% python3 -q
>>> import numpy as np
>>> import numpy.linalg as la
>>> np.set_printoptions(precision=3, suppress=True, linewidth=140)
>>> arr = np.load("data.npy")
>>> print(arr)
[[1 1 1 1 1 1]
 [3 1 3 1 3 1]
 [4 2 4 2 4 2]
 [1 1 1 1 1 1]
 [3 1 3 1 3 1]
 [4 2 4 2 4 2]]
>>> left, s, vt = la.svd(arr)
>>> V = vt[:(s > 1e-8).sum()]
>>> rng = np.random.default_rng(2004)
>>> x0 = arr[0] + 4 * arr[1] + rng.integers(2) * np.eye(6)[0]
>>> x0
array([14.,  5., 13.,  5., 13.,  5.])
>>> la.matrix_rank(np.vstack([arr, x0]))
np.int64(3)
>>> blk = np.stack([arr, 5 * arr, arr[::-1]])
>>> la.matrix_rank(blk.reshape(3, -1))
np.int64(2)
>>> la.det(blk)
array([0., 0., 0.])
>>> la.matrix_rank(blk)
array([2, 2, 2])
>>> la.norm(blk, axis=(1, 2))
array([13.856, 69.282, 13.856])
>>> K = np.load("m.npy")
>>> K
array([[-0.485,  7.039, -7.567, -2.97 ,  0.007,  4.584],
       [-0.027, -0.041, -0.031, -0.017, -0.044,  0.024],
       [ 0.526, -6.935,  7.505,  2.895, -0.002, -4.545],
       [-0.319,  4.203, -4.489, -1.764,  0.015,  2.71 ],
       [-0.329,  5.552, -6.017, -2.384,  0.051,  3.538],
       [ 0.008,  1.406, -1.54 , -0.551,  0.075,  0.875],
       [-0.111,  1.478, -1.489, -0.501,  0.02 ,  0.822],
       [-0.457,  6.925, -7.485, -2.905,  0.01 ,  4.454],
       [-0.315,  4.254, -4.498, -1.923, -0.042,  2.809],
       [ 0.063,  0.045, -0.033,  0.055, -0.001,  0.035],
       [-0.065, -0.071,  0.104, -0.127,  0.013,  0.039],
       [-0.397,  5.587, -6.031, -2.382,  0.016,  3.541],
       [-0.072, -0.025,  0.025,  0.032,  0.084, -0.072],
       [ 0.046,  0.037,  0.069,  0.008,  0.012, -0.032],
       [ 0.094, -1.434,  1.536,  0.581,  0.056, -0.886],
       [-0.22 ,  2.817, -2.931, -1.151,  0.012,  1.857],
       [ 0.173, -2.754,  3.02 ,  1.205, -0.074, -1.851],
       [ 0.343, -4.331,  4.405,  1.8  ,  0.032, -2.693],
       [-0.115,  2.803, -3.026, -1.157, -0.105,  1.691],
       [-0.434,  5.613, -5.926, -2.312,  0.023,  3.618],
       [ 0.06 , -1.448,  1.554,  0.554,  0.046, -0.845],
       [ 0.325, -4.177,  4.507,  1.89 ,  0.006, -2.67 ],
       [ 0.171, -2.784,  2.994,  1.257, -0.041, -1.818],
       [-0.451,  5.617, -6.013, -2.413, -0.038,  3.587],
       [-0.566,  6.911, -7.544, -3.076, -0.104,  4.423],
       [-0.236,  2.675, -3.047, -1.292,  0.049,  1.764],
       [ 0.349, -4.083,  4.5  ,  1.84 , -0.01 , -2.656],
       [ 0.195, -2.761,  3.047,  1.134, -0.046, -1.736],
       [-0.281,  4.156, -4.437, -1.752,  0.041,  2.648],
       [ 0.037, -1.37 ,  1.563,  0.615,  0.001, -0.901],
       [-0.418,  5.558, -6.005, -2.399, -0.114,  3.653],
       [-0.327,  5.54 , -5.986, -2.374, -0.06 ,  3.548],
       [ 0.484, -7.002,  7.523,  3.006,  0.014, -4.451],
       [-0.026, -0.026, -0.044, -0.04 , -0.002, -0.032],
       [ 0.062,  0.103,  0.005,  0.034,  0.004,  0.026]])
>>> la.cond(K) > 100
np.True_
>>> mat = np.loadtxt("run15.csv", delimiter=",")
>>> print(mat)
[[-0.439  0.571  0.099 -0.558  1.373  0.475 -0.348  0.588  0.505  0.571  0.629 -0.432 -0.423 -0.034]
 [ 0.571  0.413 -0.114  0.32   0.905 -0.289 -0.848  0.212 -1.012 -0.206 -0.507 -0.49  -0.4   -0.254]
 [ 0.099 -0.114  0.425  1.055  0.665  1.466 -0.694 -0.791  0.503  0.334  0.38  -0.292  0.365 -0.033]
 [-0.558  0.32   1.055 -0.086  0.55  -1.104 -0.085 -0.473 -0.891  0.308  0.514 -0.302 -0.094 -0.036]
 [ 1.373  0.905  0.665  0.55   0.58   0.838  0.17   0.445 -0.244 -0.027 -0.514  0.26   1.034 -0.158]
 [ 0.475 -0.289  1.466 -1.104  0.838  0.091  0.915 -0.066  0.353  0.008 -0.115 -0.542 -0.918  0.818]
 [-0.348 -0.848 -0.694 -0.085  0.17   0.915  0.252  0.396 -0.405  0.623 -0.182 -0.294 -0.492  0.396]
 [ 0.588  0.212 -0.791 -0.473  0.445 -0.066  0.396  0.082  0.304 -0.419  0.435  0.089  0.612 -0.216]
 [ 0.505 -1.012  0.503 -0.891 -0.244  0.353 -0.405  0.304  1.468 -0.559 -0.169  0.419  0.22  -0.373]
 [ 0.571 -0.206  0.334  0.308 -0.027  0.008  0.623 -0.419 -0.559  0.852 -0.824  1.568 -0.186  0.98 ]
 [ 0.629 -0.507  0.38   0.514 -0.514 -0.115 -0.182  0.435 -0.169 -0.824 -0.061 -0.059 -0.744  0.819]
 [-0.432 -0.49  -0.292 -0.302  0.26  -0.542 -0.294  0.089  0.419  1.568 -0.059  0.257  0.802  0.438]
 [-0.423 -0.4    0.365 -0.094  1.034 -0.918 -0.492  0.612  0.22  -0.186 -0.744  0.802  1.131  0.049]
 [-0.034 -0.254 -0.033 -0.036 -0.158  0.818  0.396 -0.216 -0.373  0.98   0.819  0.438  0.049  0.034]]
>>> # null space of dimension 1
>>> vals, V = la.eigh(mat)
>>> np.round(la.eigvalsh(mat @ mat), 3) + 0
array([0., 1., 1., 1., 1., 1., 4., 4., 9., 9., 9., 9., 9., 9.])
>>> np.round(la.eigvalsh(mat + 2 * np.eye(14)), 3) + 0
array([-1., -1.,  0.,  1.,  1.,  1.,  2.,  3.,  3.,  4.,  5.,  5.,  5.,  5.])
>>> vals.round(3) + 0
array([-3., -3., -2., -1., -1., -1.,  0.,  1.,  1.,  2.,  3.,  3.,  3.,  3.])
>>> np.round(la.svd(mat, compute_uv=False), 3) + 0
array([3., 3., 3., 3., 3., 3., 2., 2., 1., 1., 1., 1., 1., 0.])
>>> print((vals > 1e-8).sum(), (vals < -1e-8).sum())
7 6
>>> np.round(vals.sum(), 3), round(np.trace(mat), 3)
(np.float64(5.0), np.float64(5.0))
>>> np.unique(vals.round(6) + 0, return_counts=True)[1]
array([2, 1, 3, 1, 2, 1, 4])
>>> vals, V = la.eigh(mat)
>>> x0 = np.array([2, 2, 2, 0, 1, 2, 2, 1, 1, 1, 0, 0, 1, 0])
>>> print(round(float(x0 @ mat @ x0 / (x0 @ x0)), 3), round(float(vals[0]), 3), np.round(vals[-1], 3))
1.363 -3.0 3.0
>>> print(round(x0 @ mat @ x0, 3))
34.077
>>> x0 = np.array([0, 1, 0, 2, 0, 1, 2, 1, 0, 1, 1, 0, 0, 3])
>>> mat @ np.eye(14)[11]
array([-0.432, -0.49 , -0.292, -0.302,  0.26 , -0.542, -0.294,  0.089,  0.419,  1.568, -0.059,  0.257,  0.802,  0.438])
>>> (mat @ x0).argmax()
np.int64(9)
>>> left, s, vt = la.svd(mat)
>>> np.argmax(s[:-1] / (s[1:] + 1e-6)) + 1
np.int64(13)
>>> Y = left[:, :13] @ np.diag(s[:13]) @ vt[:13]
>>> round(la.norm(mat - Y, 2), 3), round(float(s[13]), 3)
(np.float64(0.0), 0.0)
>>> la.matrix_rank(Y)
np.int64(13)
>>> la.matrix_rank(mat, rtol=0.05)
np.int64(13)
>>> m1 = np.loadtxt("mat.csv", delimiter=",")
>>> m1
array([[-6.419,  3.861,  7.061,  3.065, 10.347, -1.109, -3.725,  0.705, -3.321,  8.904,  9.41 , -1.35 , -5.728],
       [ 5.245,  1.706,  5.535, -0.495, -1.562,  2.742,  1.861,  8.165, -2.179, 10.932, -3.749,  7.627, -2.537],
       [-6.781,  5.606,  3.441,  4.464, 10.488, -1.208, -4.682,  3.16 , -3.17 ,  8.715,  7.108,  0.367, -4.816],
       [-5.302,  4.184,  5.551,  5.005,  8.294, -0.223, -2.368,  1.304, -3.572,  7.999,  6.852, -1.316, -4.707],
       [-7.627,  3.911,  4.678,  2.435,  7.99 , -1.297, -5.895,  2.762, -3.799,  7.832,  7.742, -2.815, -4.931],
       [-4.931,  3.836,  5.37 ,  5.146, 10.13 , -0.273, -2.408,  1.368, -4.788,  8.462,  7.305, -1.178, -4.04 ],
       [ 3.809, -0.021,  5.17 ,  0.266, -0.834,  4.831,  2.637,  7.956, -2.892,  8.889, -4.319,  9.494, -0.914],
       [ 3.342,  2.279,  6.311, -0.52 , -1.055,  4.282,  2.169,  6.767, -2.921, 10.605, -4.694,  7.032, -1.529],
       [ 5.085,  0.716,  6.06 , -0.022,  1.29 ,  2.68 ,  2.393,  8.897, -3.991,  8.801, -5.672,  6.276, -3.37 ],
       [-4.756,  4.347,  4.675,  3.734,  7.573, -2.45 , -3.347,  0.267, -4.014,  8.64 ,  6.131, -1.191, -5.459],
       [-4.971,  6.973,  5.331,  4.472,  8.351, -0.203, -2.764,  0.743, -4.02 ,  8.567,  8.229, -0.809, -4.275],
       [-6.201,  4.846,  7.258,  4.648,  9.354,  0.17 , -3.588,  1.925, -2.89 ,  8.498,  8.017, -1.944, -5.878],
       [ 4.335,  2.465,  6.711, -1.971, -0.043,  4.453,  2.845,  8.041, -3.215,  7.386, -6.391,  7.309, -2.097],
       [-7.951,  5.132,  5.928,  3.845,  9.455,  1.266, -2.125,  1.697, -4.265,  8.924,  6.506, -1.782, -4.681],
       [-5.782,  6.401,  6.35 ,  4.928,  8.53 , -0.36 , -4.9  ,  2.438, -2.351,  8.078,  6.76 , -2.506, -3.462],
       [ 3.988,  1.906,  5.173, -1.138,  0.14 ,  4.9  ,  3.385,  7.169, -1.774, 10.058, -2.825,  7.297, -1.34 ],
       [-4.674,  7.024,  4.797,  2.811, 10.331, -0.021, -2.659,  3.033, -6.437,  6.197,  8.006, -1.45 , -6.835],
       [ 5.163,  0.769,  4.578, -0.875,  0.526,  6.419,  3.228,  7.856, -3.616, 10.761, -4.4  ,  8.443, -0.956],
       [ 7.202,  1.649,  6.962, -1.66 , -1.282,  4.303,  3.616,  7.126, -3.916,  7.035, -3.758,  7.553, -0.943],
       [ 4.244,  1.404,  5.87 ,  1.059,  1.399,  4.192,  2.545,  9.251, -2.68 ,  9.434, -3.615,  6.993,  0.808],
       [ 6.078,  2.249,  4.679, -1.976,  0.415,  5.438,  4.096,  6.447, -2.555,  9.209, -4.591,  8.292, -0.844],
       [-6.484,  3.332,  5.365,  2.653,  9.424, -0.962, -4.322,  1.362, -4.817, 10.874,  6.635, -1.272, -3.902]])
>>> la.svd(m1, compute_uv=False)
array([69.253, 54.322,  7.181,  6.195,  5.509,  5.233,  4.761,  4.682,  3.833,  3.425,  2.912,  2.527,  1.623])
>>> np.round(la.norm(m1), 3)
np.float64(89.348)
>>> P = m1 @ la.solve(m1.T @ m1, m1.T)
>>> np.allclose(P @ P, P)
True
>>> round(float(np.trace(P)), 3)
13.0
>>> P @ m1[:, 8]
array([-3.321, -2.179, -3.17 , -3.572, -3.799, -4.788, -2.892, -2.921, -3.991, -4.014, -4.02 , -2.89 , -3.215, -4.265, -2.351, -1.774,
       -6.437, -3.616, -3.916, -2.68 , -2.555, -4.817])
>>> Y = np.array([[5, 4],
...     [5, -5],
...     [5, 0],
...     [1, 4],
...     [3, 5],
...     [2, -1],
...     [1, -3],
...     [-4, -4],
...     [3, -3],
...     [-1, -3],
...     [1, -4],
...     [0, 1],
...     [-4, -1]])
>>> la.matrix_rank(m1 @ Y)
np.int64(2)
>>> Y = np.c_[m1[:, :11] @ np.array([[-8, 8, -1, 3, 1, 2, 4, -1, -4, 2, -1],
...     [9, 6, 0, 3, -7, 8, 2, 5, -7, 7, 9],
...     [9, 1, -1, 1, -5, -7, -9, -4, -1, -8, -5],
...     [-6, 6, -9, -2, 4, 0, -4, -6, 9, 3, 1],
...     [-9, -5, 4, -5, -5, 0, 5, 7, 2, 8, -3],
...     [-8, -9, -6, -4, 7, -2, 2, -4, -8, 5, 3],
...     [-1, -2, -9, -8, 9, -8, -8, 6, 7, -8, -5],
...     [1, 5, -7, -4, -8, -4, -6, 1, -4, 7, -5],
...     [5, -6, -4, -5, 0, -9, 7, -6, 1, -9, -6],
...     [-2, 1, -7, 2, 2, 0, -6, 5, 3, 0, 0],
...     [2, -7, -1, 0, -8, 7, -2, 5, 7, -8, 3]]), np.array([1, 2, 2, 3, 2, 2, 1, 0, 0, 1, 0, 0, 0, 3, 3, 1, 0, 2, 3, 3, 2, 3])]
>>> print(Y)
[[  35.846  -70.554  -10.049    7.351 -212.626   93.58  -114.167  145.806  109.105   33.471   37.816    1.   ]
 [ -15.652  125.245 -166.988    9.431   -6.063  -74.271 -162.994   30.533  -83.231   69.751  -53.452    2.   ]
 [  12.937  -28.812  -23.051    1.476 -213.12   112.717  -84.913  145.714   82.574  120.65    57.36     2.   ]
 [  10.657  -28.471  -47.153   -0.805 -155.918   78.297 -117.377  115.721   96.383   59.932   41.965    3.   ]
 [  51.655  -44.507    7.127   24.669 -219.106  110.379  -95.653  123.034   68.302   78.188   55.695    2.   ]
 [ -20.038  -30.668  -39.886   -3.109 -164.742   91.801 -118.704  138.24   105.665   82.635   42.385    2.   ]
 [ -52.426   88.783 -169.456  -19.834   29.572  -95.527 -160.68    12.628  -78.004   79.568  -61.157    1.   ]
 [ -11.672  100.824 -159.632    3.756   13.15   -78.814 -166.147   28.278  -92.527   77.417  -40.131    0.   ]
 [ -55.011  132.484 -145.654  -10.838   -4.666  -90.399 -162.795   35.543  -86.599  114.786  -74.313    0.   ]
 [  26.811   -2.866  -10.834   30.973 -162.666  102.19  -101.402  126.322   92.598   58.776   52.046    1.   ]
 [  32.868  -21.368  -38.429   17.824 -185.243  121.854 -108.802  143.208   81.28    73.091   78.795    0.   ]
 [  35.211  -47.166  -43.619   -1.103 -198.233   78.353 -122.014  118.621   88.711   57.135   40.327    0.   ]
 [ -13.94   110.421 -134.54   -10.621    4.204  -98.219 -146.599   24.235 -132.798  101.835  -58.501    0.   ]
 [  22.516  -60.78   -47.026  -13.173 -163.449   75.265 -130.058  139.637   79.725   81.319   51.025    3.   ]
 [  50.504  -14.488  -35.508   14.5   -209.325   93.841  -99.131  105.303   61.414   87.012   56.595    3.   ]
 [ -32.677   66.437 -168.892  -21.939    9.658  -82.352 -148.951   47.346  -79.985   63.809  -50.158    1.   ]
 [  11.229  -15.791   -6.909    8.373 -218.234  136.422 -102.631  172.857   48.311  128.808   76.43     0.   ]
 [ -87.791   80.926 -178.783  -21.828   38.619  -83.91  -154.082   44.351  -99.749  109.675  -51.252    2.   ]
 [ -30.699  117.43  -142.419    2.251   10.41   -78.238 -155.506   25.672 -111.55    62.792  -53.564    3.   ]
 [ -53.759  101.861 -178.566  -28.163  -11.664  -88.303 -165.903   35.663  -72.753  104.122  -65.265    3.   ]
 [ -59.679   84.643 -155.586  -17.578   35.461  -81.179 -127.853   48.903 -109.373   87.133  -47.297    2.   ]
 [  10.228  -40.274  -13.411   22.292 -181.001   96.983 -118.802  147.459   86.216   80.36    44.749    3.   ]]
>>> np.round(la.lstsq(m1, Y[:, 0])[0], 3) + 0
array([-8.,  9.,  9., -6., -9., -8., -1.,  1.,  5., -2.,  2.,  0.,  0.])
>>> la.matrix_rank(Y)
np.int64(12)
>>> np.round(la.norm(Y - m1 @ la.lstsq(m1, Y)[0], axis=0), 3) + 0
array([0.  , 0.  , 0.  , 0.  , 0.  , 0.  , 0.  , 0.  , 0.  , 0.  , 0.  , 4.09])
>>> la.matrix_rank(np.c_[m1, Y])
np.int64(14)
>>> la.norm(la.qr(m1)[0].T @ Y, axis=0) ** 2 / ((Y ** 2).sum(axis=0) + 1e-12)
array([1.   , 1.   , 1.   , 1.   , 1.   , 1.   , 1.   , 1.   , 1.   , 1.   , 1.   , 0.796])
